% python3 -q
>>> import numpy as np
>>> from numpy import linalg as LA
>>> np.set_printoptions(precision=3, suppress=True, linewidth=140, legacy="1.25")
>>> feats = np.loadtxt("a.csv", delimiter=",")
>>> print(feats)
[[  2.598   3.22   -6.948]
 [  6.058   4.976 -14.009]
 [  2.818   1.497  -4.765]
 [ -6.278  -2.322   3.982]]
>>> Y = np.array([[1, 7, 7], [5, -1, -2]])
>>> C = np.kron(Y, feats)
>>> print(C.shape)
(8, 9)
>>> print(np.round(LA.norm(C, 2), 3), np.round(LA.norm(Y, 2) * LA.norm(feats, 2), 3))
202.516 202.516
>>> print(LA.matrix_rank(C))
6
>>> proj = feats @ LA.solve(feats.T @ feats, feats.T)
>>> print(np.diag(proj))
[0.881 0.821 0.31  0.988]
>>> print(proj)
[[ 0.881  0.146 -0.287 -0.037]
 [ 0.146  0.821  0.352  0.045]
 [-0.287  0.352  0.31  -0.089]
 [-0.037  0.045 -0.089  0.988]]
>>> print(np.round(LA.eigvalsh(proj), 3) + 0)
[0. 1. 1. 1.]
>>> print(round(np.trace(proj), 3))
3.0
>>> print(np.unique(proj.round(6), axis=0).shape)
(4, 4)
>>> print(proj @ LA.pinv(proj) @ proj)
[[ 0.881  0.146 -0.287 -0.037]
 [ 0.146  0.821  0.352  0.045]
 [-0.287  0.352  0.31  -0.089]
 [-0.037  0.045 -0.089  0.988]]
>>> print(np.abs(np.diag(LA.qr(proj)[1])) > 1e-9)
[ True  True  True False]
>>> arr = np.load("case9.npy")
>>> print(arr)
[[0.333 0.222 0.444]
 [0.    0.857 0.143]
 [0.222 0.111 0.667]]
>>> W = np.array([[-1, 1, 2, 2], [-2, 2, -2, 0], [-2, -2, 0, -1]])
>>> coef = np.array([3, -2, 3, -1])
>>> H = np.maximum(arr @ W + coef, 0)
>>> print((H > 0).mean(axis=0))
[1. 0. 1. 0.]
>>> print(LA.matrix_rank(H))
2
>>> print(H)
[[1.333 0.    3.222 0.   ]
 [1.    0.    1.286 0.   ]
 [1.222 0.    3.222 0.   ]]
>>> C = np.array([[-9, 4, -3], [-4, -7, 4], [3, -7, 8], [6, 9, -7]])
>>> print(H @ C)
[[ -2.333 -17.222  21.778]
 [ -5.143  -5.      7.286]
 [ -1.333 -17.667  22.111]]
>>> print(W @ C)
[[23 -7  9]
 [ 4 -8 -2]
 [20 -3  5]]
>>> print((H @ C).round(6).argmax(axis=1))
[2 2 2]
